>>> import numpy as np
>>> np.set_printoptions(suppress=True, linewidth=140)
>>> F = np.load("x.npy")
>>> print(F)
[[-1  3  3  1 -5 -2  5]
 [ 0  1 -2  2  4 -2  3]
 [ 0  0 -1 -4 -3  2 -4]
 [ 0  0  0 -2 -2 -1 -5]
 [ 0  0  0  0 -5  2  0]
 [ 0  0  0  0  0  4  2]
 [ 0  0  0  0  0  0  5]]
>>> print([int(np.linalg.matrix_rank(np.linalg.matrix_power(F, p))) for p in range(1, 8)])
[7, 7, 7, 7, 7, 7, 7]
>>> print(F @ F)
[[  1   0 -12  -9  31 -17   8]
 [  0   1   0   6 -14  -8  12]
 [  0   0   1  12  26   4   8]
 [  0   0   0   4  14  -6 -17]
 [  0   0   0   0  25  -2   4]
 [  0   0   0   0   0  16  18]
 [  0   0   0   0   0   0  25]]
>>> print(np.round(np.sort(np.linalg.eigvals(F)), 2))
[-5. -2. -1. -1.  1.  4.  5.]
>>> print(np.linalg.matrix_rank(F - F[0, 0] * np.eye(7)))
6
>>> print(np.round(np.sort(np.abs(np.linalg.eigvals(F))), 2))
[1. 1. 1. 2. 4. 5. 5.]
>>> print(np.allclose(F @ F.T, F.T @ F))
False
>>> F.inv()
Traceback (most recent call last):
  File "<python-input-10>", line 1, in <module>
    F.inv()
    ^^^^^
AttributeError: 'numpy.ndarray' object has no attribute 'inv'
>>> print((F + F.T) / 2)
[[-1.   1.5  1.5  0.5 -2.5 -1.   2.5]
 [ 1.5  1.  -1.   1.   2.  -1.   1.5]
 [ 1.5 -1.  -1.  -2.  -1.5  1.  -2. ]
 [ 0.5  1.  -2.  -2.  -1.  -0.5 -2.5]
 [-2.5  2.  -1.5 -1.  -5.   1.   0. ]
 [-1.  -1.   1.  -0.5  1.   4.   1. ]
 [ 2.5  1.5 -2.  -2.5  0.   1.   5. ]]
>>> print(F @ F)
[[  1   0 -12  -9  31 -17   8]
 [  0   1   0   6 -14  -8  12]
 [  0   0   1  12  26   4   8]
 [  0   0   0   4  14  -6 -17]
 [  0   0   0   0  25  -2   4]
 [  0   0   0   0   0  16  18]
 [  0   0   0   0   0   0  25]]
>>> A = np.load("block11.npy")
>>> print(A)
[[ 3  3  3  3  3  3  3  3]
 [ 3  6  6  6  6  6  6  6]
 [ 3  6  9  9  9  9  9  9]
 [ 3  6  9 12 12 12 12 12]
 [ 3  6  9 12 15 15 15 15]
 [ 3  6  9 12 15 18 18 18]
 [ 3  6  9 12 15 18 21 21]
 [ 3  6  9 12 15 18 21 24]]
>>> theta = np.radians(180)
>>> Rm = np.eye(8)
>>> Rm[2, 2] = Rm[0, 0] = np.cos(theta)
>>> Rm[2, 0], Rm[0, 2] = -np.sin(theta), np.sin(theta)
>>> print(Rm.round(2) + 0)
[[-1.  0.  0.  0.  0.  0.  0.  0.]
 [ 0.  1.  0.  0.  0.  0.  0.  0.]
 [ 0.  0. -1.  0.  0.  0.  0.  0.]
 [ 0.  0.  0.  1.  0.  0.  0.  0.]
 [ 0.  0.  0.  0.  1.  0.  0.  0.]
 [ 0.  0.  0.  0.  0.  1.  0.  0.]
 [ 0.  0.  0.  0.  0.  0.  1.  0.]
 [ 0.  0.  0.  0.  0.  0.  0.  1.]]
>>> B = A @ Rm.T
>>> print(np.allclose(np.linalg.norm(A, axis=1), np.linalg.norm(B, axis=1)))
True
>>> print(B.round(2))
[[-3.  3. -3.  3.  3.  3.  3.  3.]
 [-3.  6. -6.  6.  6.  6.  6.  6.]
 [-3.  6. -9.  9.  9.  9.  9.  9.]
 [-3.  6. -9. 12. 12. 12. 12. 12.]
 [-3.  6. -9. 12. 15. 15. 15. 15.]
 [-3.  6. -9. 12. 15. 18. 18. 18.]
 [-3.  6. -9. 12. 15. 18. 21. 21.]
 [-3.  6. -9. 12. 15. 18. 21. 24.]]
>>> print(round(float(np.linalg.det(Rm)), 2), np.trace(Rm))
1.0 4.0
